% python3 -q
>>> import numpy as np
>>> import numpy.linalg as la
>>> np.set_printoptions(suppress=True, linewidth=100)
>>> def rnd(a):
...     return np.round(a, 3) + 0
... 
>>> K = np.diag(5 * np.array([3, 2])) + np.array([[-1, 3], [-5, 3]])
>>> print(K)
[[14  3]
 [-5 13]]
>>> rng = np.random.default_rng(2025)
>>> lab = rng.permutation(2)
>>> out = K[:, lab] * rng.choice([-1, 1], 2)
>>> print(out)
[[14  3]
 [-5 13]]
>>> left, _, VT = la.svd(K.T @ out)
>>> print(rnd(left @ VT))
[[1. 0.]
 [0. 1.]]
>>> print(rnd(la.lstsq(K, out)[0]))
[[1. 0.]
 [0. 1.]]
>>> lab
array([0, 1])
>>> r0, r1 = out[1], out[0]
>>> r0 @ r1
np.int64(-31)
>>> r0 @ r0
np.int64(194)
>>> p = (r0 @ r1) / (r0 @ r0) * r0
>>> print((r1 - p) @ r0)
0.0
>>> x0 = np.array([1, 2])
>>> h = np.maximum(K @ x0, 0)
>>> K * (h > 1e-9)[:, None]
array([[14,  3],
       [-5, 13]])
>>> h
array([20, 21])
>>> w1 = np.array([[0, 0, 2, -2, -3, -2], [2, 1, 2, -1, 1, 2]])
>>> beta = np.array([9, -3, 6, 5, 1, 9])
>>> act = np.maximum(K @ w1 + beta, 0)
>>> (act > 0).mean(axis=0)
array([1. , 0.5, 1. , 0.5, 0.5, 0.5])
>>> Z = np.array([[-2, -1, -3],
...     [-1, -3, 2],
...     [-1, 2, 3],
...     [2, 2, -2],
...     [-1, -3, 0],
...     [-1, 1, 1]])
>>> act @ Z
array([[ -70,   65,   75],
       [-172,  -59,   22]])
>>> w1 @ Z
array([[ -1,   7,   8],
       [-12,  -4,   6]])
>>> out = K[0, 0] * K[1:] - np.outer(K[1:, 0], K[0])
>>> out
array([[  0, 197]])
>>> la.matrix_rank(out), la.matrix_rank(K)
(np.int64(1), np.int64(2))
>>> np.flatnonzero(~out.round(6).any(axis=1))
array([], dtype=int64)
>>> feats = np.load("arr.npy")
>>> feats
array([[ 59,  18, -10, -12],
       [ 18,  10, -10,   2],
       [-10, -10,  59, -30],
       [-12,   2, -30,  24]])
>>> out = np.array([[1, 1], [2, 1], [2, 1], [2, 2]])
>>> out.T @ feats.T
array([[ 51,  22,  28, -20],
       [ 43,  22, -21,   8]])
>>> print(la.matrix_rank(feats @ out))
2
>>> np.einsum("ik,kj->ji", feats, out)
array([[ 51,  22,  28, -20],
       [ 43,  22, -21,   8]])
>>> la.matrix_rank(np.vstack([feats, out.T]))
np.int64(4)
>>> np.einsum("ik,kj->ij", feats, out)
array([[ 51,  43],
       [ 22,  22],
       [ 28, -21],
       [-20,   8]])
>>> np.vstack([feats, out.T]).shape
(6, 4)
>>> np.einsum("ij,ij->i", feats, feats)
array([4049,  528, 4581, 1624])
